$ python -q
>>> import numpy as np
>>> from numpy import linalg as LA
>>> np.set_printoptions(precision=2, suppress=True, linewidth=160)
>>> F = np.load("data.npy")
>>> F
array([[-5, -5],
       [ 5,  5]])
>>> # rows and columns are dependent
>>> x0 = np.array([0, 1])
>>> np.sign((F @ x0).round(6))
array([-1,  1])
>>> F @ (2 * x0)
array([-10,  10])
>>> F @ np.eye(2)[1]
array([-5.,  5.])
>>> np.einsum("ij,j->i", F, x0)
array([-5,  5])
>>> U, s, VT = LA.svd(F)
>>> s.round(2) + 0
array([10.,  0.])
>>> np.argmax(s[:-1] / (s[1:] + 1e-6)) + 1
np.int64(1)
>>> out = U[:, :1] @ np.diag(s[:1]) @ VT[:1]
>>> np.round(LA.norm(F - out) / LA.norm(F), 2)
np.float64(0.0)
>>> LA.matrix_rank(F, rtol=0.05)
np.int64(1)
>>> out
array([[-5., -5.],
       [ 5.,  5.]])
>>> rank = LA.matrix_rank(F)
>>> rank
np.int64(1)
>>> N = LA.svd(F)[2][rank:].T
>>> [int(LA.matrix_rank(F[:, :j + 1])) for j in range(2)]
[1, 1]
>>> F @ N
array([[0.],
       [0.]])
>>> LA.matrix_rank(F.T @ F), LA.matrix_rank(F @ F.T)
(np.int64(1), np.int64(1))
>>> N @ N.T
array([[ 0.5, -0.5],
       [-0.5,  0.5]])
>>> [int(LA.matrix_rank(F[:i])) for i in range(1, len(F) + 1)]
[1, 1]
>>> U, s, VT = LA.svd(F)
>>> V = VT[:(s > 1e-8).sum()]
>>> rng = np.random.default_rng(484736)
>>> x0 = F[0] + -3 * F[1] + rng.integers(2) * np.eye(2)[0]
>>> x0
array([-20., -20.])
>>> V.T @ V
array([[0.5, 0.5],
       [0.5, 0.5]])
>>> LA.matrix_rank(np.vstack([F, x0]))
np.int64(1)
>>> arr = np.load("w.npy")
>>> arr
array([[ 4,  1,  1,  4],
       [ 0, -3, -3,  0],
       [ 0, -3, -3,  0],
       [-2, -5, -5, -2]])
>>> ang = np.radians(45)
>>> r_ = np.eye(4)
>>> r_[2, 2] = r_[1, 1] = np.cos(ang)
>>> r_[2, 1], r_[1, 2] = -np.sin(ang), np.sin(ang)
>>> r_
array([[ 1.  ,  0.  ,  0.  ,  0.  ],
       [ 0.  ,  0.71,  0.71,  0.  ],
       [ 0.  , -0.71,  0.71,  0.  ],
       [ 0.  ,  0.  ,  0.  ,  1.  ]])
>>> out = arr @ r_.T
>>> np.abs(out - arr).max(axis=0)
array([0.  , 2.07, 5.  , 0.  ])
>>> np.round(LA.det(r_), 2), round(float(np.trace(r_)), 2)
(np.float64(1.0), 3.41)
>>> np.allclose(arr @ arr.T, out @ out.T)
True
>>> Z = np.sign(np.array([[-2, -3, -2, -3], [-1, 3, 3, -2], [-1, -3, -1, 2], [3, 0, -3, 2]]))
>>> out = (np.tril(Z, -1) + np.eye(4)) @ (np.triu(Z, 1) + np.eye(4))
>>> evals = np.array([2, 2, 2, 1])
>>> X = np.rint(out * evals @ LA.inv(out)) + 0
>>> X
array([[ 3.,  1.,  1.,  1.],
       [ 0.,  2.,  0.,  0.],
       [-3., -3., -1., -3.],
       [ 1.,  1.,  1.,  3.]])
>>> np.round(LA.norm(F[1] - F[0]), 2)
np.float64(14.14)
>>> round(LA.norm(F, 1), 2), round(LA.norm(F, np.inf), 2)
(np.float64(10.0), np.float64(10.0))
>>> round(float(LA.norm(F, 2)), 2)
10.0
>>> LA.norm(F, axis=1).argmax()
np.int64(0)
>>> F[1] @ F[0]
np.int64(-50)
>>> round(LA.norm(F[1], 1), 2), round(float(LA.norm(F[1], np.inf)), 2)
(np.float64(10.0), 5.0)
>>> np.round(LA.norm(F, "nuc"), 2)
np.float64(10.0)
>>> out = np.array([[2, 2, 1], [2, 0, 1]])
>>> M = out.T @ out
>>> M
array([[8, 4, 4],
       [4, 4, 2],
       [4, 2, 2]])
>>> # symmetric
>>> w1 = np.array([[0, -4, -4, -5, -5], [-5, -1, -5, -2, 3], [5, 3, 2, 0, -5]])
>>> b = np.array([1, 0, 1, 0, 2])
>>> H = np.maximum(M @ w1 + b, 0)
>>> (H > 0).astype(int)
array([[1, 0, 0, 0, 0],
       [0, 0, 0, 0, 0],
       [1, 0, 0, 0, 0]])
>>> (H > 0).mean(axis=0)
array([0.67, 0.  , 0.  , 0.  , 0.  ])
>>> H
array([[1, 0, 0, 0, 0],
       [0, 0, 0, 0, 0],
       [1, 0, 0, 0, 0]])
>>> Z = np.array([[-1, 1, 0], [-1, -1, -1], [0, 0, 0], [1, -3, -1], [0, -1, 1]])
>>> H @ Z
array([[-1,  1,  0],
       [ 0,  0,  0],
       [-1,  1,  0]])
>>> (H @ Z).round(6).argmax(axis=1)
array([1, 0, 1])
>>> w1 @ Z
array([[-1, 24,  4],
       [ 4, -1,  6],
       [-8,  7, -8]])
>>> np.allclose(M[:-1].T @ LA.lstsq(M[:-1].T, M[-1])[0], M[-1])
True
>>> round(float(np.trace(LA.pinv(M) @ M)), 2)
2.0
>>> LA.lstsq(M[:-1].T, M[-1])[2]
np.int32(2)
>>> out = M / LA.norm(M, axis=1, keepdims=True)
>>> gram = out @ out.T
>>> LA.norm(out, axis=1)
array([1., 1., 1.])
>>> gram[0]
array([1.  , 0.95, 1.  ])
>>> (np.abs(gram) > 0.9).astype(int)
array([[1, 1, 1],
       [1, 1, 1],
       [1, 1, 1]])
>>> (gram - 2 * np.eye(3)).round(6).argmax(axis=1)
array([2, 0, 0])
>>> np.argwhere(np.triu(np.abs(gram) > 0.95, 1))
array([[0, 1],
       [0, 2],
       [1, 2]])
>>> evals, V = LA.eigvalsh(M)
Traceback (most recent call last):
  File "<python-input-80>", line 1, in <module>
    evals, V = LA.eigvalsh(M)
    ^^^^^^^^
ValueError: too many values to unpack (expected 2)
>>> evals, V = LA.eigh(M)
>>> V @ np.diag(evals) @ V.T
array([[8., 4., 4.],
       [4., 4., 2.],
       [4., 2., 2.]])
>>> LA.eigvalsh(M + -3 * np.eye(3))
array([-3.  , -1.39,  9.39])
>>> np.abs(V[:, -1]).round(6).argmax()
np.int64(0)
>>> np.round(V.T @ V, 2) + 0
array([[1., 0., 0.],
       [0., 1., 0.],
       [0., 0., 1.]])
>>> U, s, VT = LA.svd(M)
>>> s.round(2) + 0
array([12.39,  1.61,  0.  ])
>>> out = U[:, :2] @ np.diag(s[:2]) @ VT[:2]
>>> np.round(np.abs(M - out).max(), 2)
np.float64(0.0)
>>> np.round(LA.norm(M - out, 2), 2), np.round(s[2], 2)
(np.float64(0.0), np.float64(0.0))
>>> LA.matrix_rank(out)
np.int64(2)
>>> u = np.array([1, 5, -3])
>>> v = np.array([2, 3, 3])
>>> K = np.outer(u, v)
>>> K
array([[ 2,  3,  3],
       [10, 15, 15],
       [-6, -9, -9]])
>>> U, s = LA.svd(X)
Traceback (most recent call last):
  File "<python-input-96>", line 1, in <module>
    U, s = LA.svd(X)
    ^^^^
ValueError: too many values to unpack (expected 2)
>>> U, s, VT = LA.svd(X, full_matrices=False)
>>> s / s[0]
array([1.  , 0.29, 0.29, 0.04])
>>> np.round(U.T @ X @ VT.T, 2) + 0
array([[6.92, 0.  , 0.  , 0.  ],
       [0.  , 2.  , 0.  , 0.  ],
       [0.  , 0.  , 2.  , 0.  ],
       [0.  , 0.  , 0.  , 0.29]])
>>> U.shape, s.shape, VT.shape
((4, 4), (4,), (4, 4))
>>> np.round(VT @ VT.T, 2) + 0
array([[1., 0., 0., 0.],
       [0., 1., 0., 0.],
       [0., 0., 1., 0.],
       [0., 0., 0., 1.]])
>>> np.abs(U[:, 0]).round(6).argmax()
np.int64(2)
>>> np.abs(VT[0])
array([0.59, 0.5 , 0.24, 0.59])
>>> np.cumsum(s ** 2) / np.sum(s ** 2)
array([0.86, 0.93, 1.  , 1.  ])
>>> U, s, VT = LA.svd(K)
>>> s.round(2) + 0
array([27.75,  0.  ,  0.  ])
>>> out = U[:, :1] @ np.diag(s[:1]) @ VT[:1]
>>> LA.matrix_rank(out)
np.int64(1)
>>> LA.matrix_rank(K, rtol=0.05)
np.int64(1)
>>> lab = rng.permutation(3)
>>> lab
array([2, 1, 0])
>>> out = K[lab][:, lab]
>>> np.round(LA.det(out), 2), round(float(LA.det(K[lab])), 2)
(np.float64(-0.0), -0.0)
>>> np.allclose(out, K)
False
>>> feats = np.loadtxt("test17.csv", delimiter=",")
>>> feats
array([[14.,  0., -2.,  0.],
       [-2., -5., -3.,  3.],
       [ 2.,  3.,  5., -3.],
       [ 1.,  0.,  3.,  1.]])
>>> out = X + rng.integers(-2, 3, (4, 3)) @ rng.integers(-2, 3, (3, 4))
>>> out
array([[ 3.,  1.,  1.,  1.],
       [ 1.,  9.,  6.,  0.],
       [-4.,  4.,  4.,  0.],
       [ 2., -3., -2.,  1.]])
>>> LA.matrix_rank(out - X, tol=1e-8)
np.int64(3)
>>> out - X
array([[ 0.,  0.,  0.,  0.],
       [ 1.,  7.,  6.,  0.],
       [-1.,  7.,  5.,  3.],
       [ 1., -4., -3., -2.]])
>>> np.round(LA.svd(out - X, compute_uv=False), 2) + 0
array([13.82,  2.99,  0.24,  0.  ])
>>> mat = np.loadtxt("out10.csv", delimiter=",")
>>> mat
array([[ 6., 12., 12.,  8., 16., 16.],
       [ 0.,  6.,  0.,  0.,  8.,  0.],
       [ 0.,  0.,  0.,  0.,  0.,  0.],
       [ 7., 14., 14.,  6., 12., 12.],
       [ 0.,  7.,  0.,  0.,  6.,  0.],
       [ 0.,  0.,  0.,  0.,  0.,  0.]])
>>> u = np.array([-2, -6, 6])
>>> np.convolve(mat[4], u)
array([  0., -14., -42.,  42., -12., -36.,  36.,   0.])
>>> round(LA.norm(F), 2)
np.float64(10.0)
>>> F[:, 2]
Traceback (most recent call last):
  File "<python-input-127>", line 1, in <module>
    F[:, 2]
    ~^^^^^^
IndexError: index 2 is out of bounds for axis 1 with size 2
>>> np.zeros(2, 2)
Traceback (most recent call last):
  File "<python-input-128>", line 1, in <module>
    np.zeros(2, 2)
    ~~~~~~~~^^^^^^
TypeError: Cannot interpret '2' as a data type
>>> F.sum(axis=0)
array([0, 0])
>>> lab = rng.permutation(6)
>>> lab
array([4, 3, 5, 0, 1, 2])
>>> out = mat[lab][:, lab]
>>> np.allclose(out, mat)
False
>>> out
array([[ 6.,  0.,  0.,  0.,  7.,  0.],
       [12.,  6., 12.,  7., 14., 14.],
       [ 0.,  0.,  0.,  0.,  0.,  0.],
       [16.,  8., 16.,  6., 12., 12.],
       [ 8.,  0.,  0.,  0.,  6.,  0.],
       [ 0.,  0.,  0.,  0.,  0.,  0.]])
>>> np.sort(np.abs(LA.eigvals(out)))
array([ 0.  ,  0.  ,  1.48,  1.48, 13.48, 13.48])
>>> rank = LA.matrix_rank(mat)
>>> rank
np.int64(4)
>>> N = LA.svd(mat)[2][rank:].T
>>> np.round(mat @ N, 2) + 0
array([[0., 0.],
       [0., 0.],
       [0., 0.],
       [0., 0.],
       [0., 0.],
       [0., 0.]])
>>> [int(LA.matrix_rank(mat[:i])) for i in range(1, len(mat) + 1)]
[1, 2, 2, 3, 4, 4]
>>> [int(LA.matrix_rank(np.delete(mat, i, axis=0))) for i in range(6)]
[3, 3, 4, 3, 3, 4]
>>> [int(LA.matrix_rank(mat[:, :j + 1])) for j in range(6)]
[1, 2, 2, 3, 4, 4]
>>> J = np.loadtxt("sample9.csv", delimiter=",")
>>> J
array([[ 0.41,  0.24,  1.69],
       [-0.28, -0.19,  1.53],
       [-0.77,  0.18,  2.07],
       [ 0.36,  0.09,  1.77],
       [-0.42,  0.05,  2.2 ],
       [-0.39, -0.02,  1.79],
       [ 0.19, -0.28,  2.  ],
       [ 0.59,  0.29,  1.99],
       [ 1.14, -2.64, -1.64],
       [ 1.16, -3.19, -2.03],
       [ 0.56, -3.01, -1.99],
       [ 1.15, -3.21, -1.71],
       [ 0.8 , -2.37, -1.72],
       [ 0.75, -2.76, -1.72],
       [ 1.01, -3.23, -2.1 ],
       [ 0.66, -3.53, -2.19],
       [-1.92, -1.63, -3.64],
       [-2.34, -1.6 , -3.11],
       [-2.42, -1.91, -3.33],
       [-1.52, -1.79, -2.87],
       [-1.86, -2.19, -3.28],
       [-2.23, -1.83, -3.14],
       [-1.86, -1.62, -3.2 ],
       [-1.88, -1.73, -2.89]])
>>> Q, V = LA.qr(J[:, :1])[0], LA.qr(J[:, 1:])[0]
>>> s = LA.svd(Q.T @ V, compute_uv=False)
>>> round(float(LA.norm(Q @ Q.T - V @ V.T, 2)), 2)
1.0
>>> D = LA.norm(J[:, None] - J[None], axis=-1)
>>> np.unravel_index(D.round(6).argmax(), D.shape)
(np.int64(7), np.int64(18))
>>> Xs = J - J.mean(axis=0)
>>> U, s, VT = LA.svd(Xs, full_matrices=False)
>>> VT[0] * np.sign(VT[0, np.abs(VT[0]).argmax()])
array([0.2 , 0.43, 0.88])
>>> out = np.c_[J[:, :2] @ np.array([[5, 0], [3, 2]]), np.array([3, 0, 0, 1, 2, 3, 1, 2, 0, 1, 1, 0, 0, 1, 2, 2, 0, 2, 0, 0, 0, 2, 2, 2])]
>>> out
array([[  2.77,   0.48,   3.  ],
       [ -1.97,  -0.38,   0.  ],
       [ -3.31,   0.36,   0.  ],
       [  2.07,   0.18,   1.  ],
       [ -1.95,   0.1 ,   2.  ],
       [ -2.01,  -0.04,   3.  ],
       [  0.11,  -0.56,   1.  ],
       [  3.82,   0.58,   2.  ],
       [ -2.22,  -5.28,   0.  ],
       [ -3.77,  -6.38,   1.  ],
       [ -6.23,  -6.02,   1.  ],
       [ -3.88,  -6.42,   0.  ],
       [ -3.11,  -4.74,   0.  ],
       [ -4.53,  -5.52,   1.  ],
       [ -4.64,  -6.46,   2.  ],
       [ -7.29,  -7.06,   2.  ],
       [-14.49,  -3.26,   0.  ],
       [-16.5 ,  -3.2 ,   2.  ],
       [-17.83,  -3.82,   0.  ],
       [-12.97,  -3.58,   0.  ],
       [-15.87,  -4.38,   0.  ],
       [-16.64,  -3.66,   2.  ],
       [-14.16,  -3.24,   2.  ],
       [-14.59,  -3.46,   2.  ]])
>>> LA.norm(LA.qr(J)[0].T @ out, axis=0) ** 2 / ((out ** 2).sum(axis=0) + 1e-12)
array([1.  , 1.  , 0.52])
>>> np.round(LA.lstsq(J, out[:, 0])[0], 2) + 0
array([5., 3., 0.])
